$ python3 -q
>>> import numpy as np
>>> np.set_printoptions(precision=2, suppress=True, linewidth=100, sign=" ")
>>> F = np.loadtxt("block0.csv", delimiter=",")
>>> F
array([[  8.,   8.,   6.,   5.],
       [  5.,   5.,   1.,   4.],
       [  0.,   0.,   0.,   0.],
       [  1.,   1.,   1.,   0.],
       [ 10.,   9.,   9.,   9.],
       [  0.,   0.,   0.,   0.],
       [  0.,   0.,   0.,   0.],
       [  4.,   4.,   6.,   1.],
       [  0.,   0.,   0.,   0.],
       [  2.,   1.,   3.,   4.],
       [  8.,   8.,   6.,   5.],
       [  9.,   9.,   7.,   5.],
       [  5.,   4.,   8.,   5.],
       [  3.,   3.,   5.,   1.],
       [  4.,   4.,   6.,   1.],
       [  7.,   6.,   4.,   8.],
       [  5.,   5.,   1.,   4.],
       [  0.,   0.,   0.,   0.],
       [  3.,   3.,   5.,   1.],
       [  8.,   8.,   6.,   5.],
       [  8.,   8.,   6.,   5.]])
>>> # row 5 repeats row 2
>>> other = np.c_[F[:, :3] @ np.array([[-2, 2, 2], [2, 2, -2], [-2, 2, 0]]), np.array([1, 0, 1, 2, 0, -1, -2, -2, -2, 3, 1, 0, -1, -1, -2, 1, 2, 1, -1, 0, 1])]
>>> other
array([[-12.,  44.,   0.,   1.],
       [ -2.,  22.,   0.,   0.],
       [  0.,   0.,   0.,   1.],
       [ -2.,   6.,   0.,   2.],
       [-20.,  56.,   2.,   0.],
       [  0.,   0.,   0.,  -1.],
       [  0.,   0.,   0.,  -2.],
       [-12.,  28.,   0.,  -2.],
       [  0.,   0.,   0.,  -2.],
       [ -8.,  12.,   2.,   3.],
       [-12.,  44.,   0.,   1.],
       [-14.,  50.,   0.,   0.],
       [-18.,  34.,   2.,  -1.],
       [-10.,  22.,   0.,  -1.],
       [-12.,  28.,   0.,  -2.],
       [-10.,  34.,   2.,   1.],
       [ -2.,  22.,   0.,   2.],
       [  0.,   0.,   0.,   1.],
       [-10.,  22.,   0.,  -1.],
       [-12.,  44.,   0.,   0.],
       [-12.,  44.,   0.,   1.]])
>>> np.round(np.linalg.lstsq(F, other[:, 0])[0], 2) + 0
array([-2.,  2., -2.,  0.])
>>> np.linalg.matrix_rank(np.c_[F, other])
np.int64(5)
>>> D = np.linalg.norm(F[:, None] - F[None], axis=-1)
>>> np.unravel_index(D.round(6).argmax(), D.shape)
(np.int64(2), np.int64(4))
>>> D[2]
array([ 13.75,   8.19,   0.  ,   1.73,  18.52,   0.  ,   0.  ,   8.31,   0.  ,   5.48,  13.75,
        15.36,  11.4 ,   6.63,   8.31,  12.85,   8.19,   0.  ,   6.63,  13.75,  13.75])
>>> (D + 1e9 * np.eye(21)).round(6).argmin(axis=1)
array([ 10,  16,   5,   2,  11,   2,   2,  14,   2,  13,   0,   0,   7,  18,   7,   0,   1,   2,
        13,   0,   0])
>>> feats = np.array([[3.0, 4.0, 0.0, 4.0, -2.0],
...     [4.0, 3.0, 0.0, 4.0, -2.0],
...     [0.0, 0.0, -1.0, 0.0, 0.0],
...     [4.0, 4.0, 0.0, 3.0, -2.0],
...     [-2.0, -2.0, 0.0, -2.0, 0.0]])
>>> vec = np.array([4, 7, -3, -4, 7])
>>> target = feats @ vec
>>> target
array([ 10.,   7.,   3.,  18., -14.])
>>> np.round(np.linalg.solve(feats.T, feats[1]), 2) + 0
array([ 0.,  1.,  0.,  0.,  0.])
>>> np.linalg.solve(feats, target)
array([ 4.,  7., -3., -4.,  7.])
>>> np.round(np.linalg.solve(feats, feats[:, 1]), 2) + 0
array([ 0.,  1.,  0.,  0.,  0.])
>>> np.linalg.solve(feats, target + feats[:, 0])
array([ 5.,  7., -3., -4.,  7.])
>>> [round(float(np.linalg.det(feats[:i, :i])), 2) + 0 for i in range(1, 6)]
[3.0, -7.0, 7.0, -11.0, 12.0]
>>> round(np.linalg.eigvalsh(feats).min(), 2)
np.float64(-1.0)
>>> np.all(np.linalg.eigvalsh(feats) > 0)
np.False_
>>> W0 = np.loadtxt("dump.csv", delimiter=",")
>>> W0
array([[ -2.,   1.,   0.,  -3.,   4.,   5.,   9.,  -5.,   1.,   9.,  -2.,  -4.,   4.,  -3.],
       [  1.,   4.,   6.,  -5.,   1.,   6.,  -7.,  -4.,  -4.,   6.,   5.,   4.,   5.,  -3.],
       [  0.,   6.,  -8.,  -5.,   0.,   8.,  -2.,   4.,   4.,  -2.,   9.,   4.,   0.,   8.],
       [ -3.,  -5.,  -5.,  -8.,  -6.,   3.,   3.,  -1.,  -1.,   1.,  -6.,   4.,   4.,   8.],
       [  4.,   1.,   0.,  -6., -10.,  10.,   9.,   2.,   2.,   4.,   7.,   0.,   2.,  -3.],
       [  5.,   6.,   8.,   3.,  10.,   8.,   1.,   6.,   6.,  -3.,  -4.,   5.,   5.,   1.],
       [  9.,  -7.,  -2.,   3.,   9.,   1.,  10.,   0.,  -8.,  -5.,   0.,  -3.,   6.,  -2.],
       [ -5.,  -4.,   4.,  -1.,   2.,   6.,   0.,  -2.,   0.,   0.,   1.,  -3., -10.,   8.],
       [  1.,  -4.,   4.,  -1.,   2.,   6.,  -8.,   0.,  10.,  -9.,   1.,  -4.,  -9.,   3.],
       [  9.,   6.,  -2.,   1.,   4.,  -3.,  -5.,   0.,  -9.,  -2.,   0.,   8.,  -3.,   3.],
       [ -2.,   5.,   9.,  -6.,   7.,  -4.,   0.,   1.,   1.,   0.,   8.,   5.,  -4.,   5.],
       [ -4.,   4.,   4.,   4.,   0.,   5.,  -3.,  -3.,  -4.,   8.,   5.,   6.,   1.,   0.],
       [  4.,   5.,   0.,   4.,   2.,   5.,   6., -10.,  -9.,  -3.,  -4.,   1.,  -2.,  -2.],
       [ -3.,  -3.,   8.,   8.,  -3.,   1.,  -2.,   8.,   3.,   3.,   5.,   0.,  -2.,   8.]])
>>> # equal to its transpose
>>> w, evecs = np.linalg.eigh(W0)
>>> np.abs(evecs[:, -1]).round(6).argmax()
np.int64(6)
>>> np.unique(w.round(6) + 0, return_counts=True)[1]
array([ 1,  1,  1,  1,  1,  1,  1,  1,  1,  1,  1,  1,  1,  1])
>>> round(float(w.sum()), 2), np.trace(W0)
(20.0, np.float64(20.0))
>>> vec = np.array([0, 0, 1, 3, 3, 0, 2, 3, 0, 0, 2, 3, 0, 3])
>>> target = W0 @ vec
>>> target
array([-19., -19.,  39., -20., -19.,  77.,  39.,  18., -10.,  36.,  61.,  29., -11.,  77.])
>>> np.round(np.linalg.solve(W0, W0[:, 7]), 2) + 0
array([ 0.,  0.,  0.,  0.,  0.,  0.,  0.,  1.,  0.,  0.,  0.,  0.,  0.,  0.])
>>> np.round(np.linalg.solve(W0.T, W0[9]), 2) + 0
array([ 0.,  0.,  0.,  0.,  0.,  0.,  0.,  0.,  0.,  1.,  0.,  0.,  0.,  0.])
>>> np.round(np.linalg.solve(W0, target + W0[:, 2]), 2) + 0
array([ 0.,  0.,  2.,  3.,  3.,  0.,  2.,  3.,  0.,  0.,  2.,  3.,  0.,  3.])
>>> np.round(np.linalg.solve(W0, target), 2) + 0
array([ 0.,  0.,  1.,  3.,  3.,  0.,  2.,  3.,  0.,  0.,  2.,  3.,  0.,  3.])
>>> round(float(np.linalg.eigvalsh(W0).min()), 2)
-27.27
>>> np.trace(W0)
np.float64(20.0)
>>> np.round(np.abs(np.linalg.eigvals(W0)).max(), 2)
np.float64(31.97)
>>> rng = np.random.default_rng(43982)
>>> lab = rng.permutation(14)
>>> other = W0[:, lab] * rng.choice([-1, 1], 14)
>>> other
array([[  4.,   2.,   9.,  -9.,   5.,   4.,   2.,  -5.,   3.,   1.,  -4.,  -0.,   1.,  -3.],
       [ -4.,  -5.,   6.,   7.,   4.,   1.,  -1.,  -6.,   5.,   4.,  -5.,  -6.,  -4.,  -3.],
       [ -4.,  -9.,  -2.,   2.,  -4.,   0.,  -0.,  -8.,   5.,   6.,  -0.,   8.,   4.,   8.],
       [ -4.,   6.,   1.,  -3.,   1.,  -6.,   3.,  -3.,   8.,  -5.,  -4.,   5.,  -1.,   8.],
       [ -0.,  -7.,   4.,  -9.,  -2., -10.,  -4., -10.,   6.,   1.,  -2.,  -0.,   2.,  -3.],
       [ -5.,   4.,  -3.,  -1.,  -6.,  10.,  -5.,  -8.,  -3.,   6.,  -5.,  -8.,   6.,   1.],
       [  3.,  -0.,  -5., -10.,  -0.,   9.,  -9.,  -1.,  -3.,  -7.,  -6.,   2.,  -8.,  -2.],
       [  3.,  -1.,   0.,  -0.,   2.,   2.,   5.,  -6.,   1.,  -4.,  10.,  -4.,   0.,   8.],
       [  4.,  -1.,  -9.,   8.,  -0.,   2.,  -1.,  -6.,   1.,  -4.,   9.,  -4.,  10.,   3.],
       [ -8.,  -0.,  -2.,   5.,  -0.,   4.,  -9.,   3.,  -1.,   6.,   3.,   2.,  -9.,   3.],
       [ -5.,  -8.,   0.,  -0.,  -1.,   7.,   2.,   4.,   6.,   5.,   4.,  -9.,   1.,   5.],
       [ -6.,  -5.,   8.,   3.,   3.,   0.,   4.,  -5.,  -4.,   4.,  -1.,  -4.,  -4.,   0.],
       [ -1.,   4.,  -3.,  -6.,  10.,   2.,  -4.,  -5.,  -4.,   5.,   2.,  -0.,  -9.,  -2.],
       [ -0.,  -5.,   3.,   2.,  -8.,  -3.,   3.,  -1.,  -8.,  -3.,   2.,  -8.,   3.,   8.]])
>>> Uu, _, VT = np.linalg.svd(W0.T @ other)
>>> lab
array([ 11,  10,   9,   6,   7,   4,   0,   5,   3,   1,  12,   2,   8,  13])
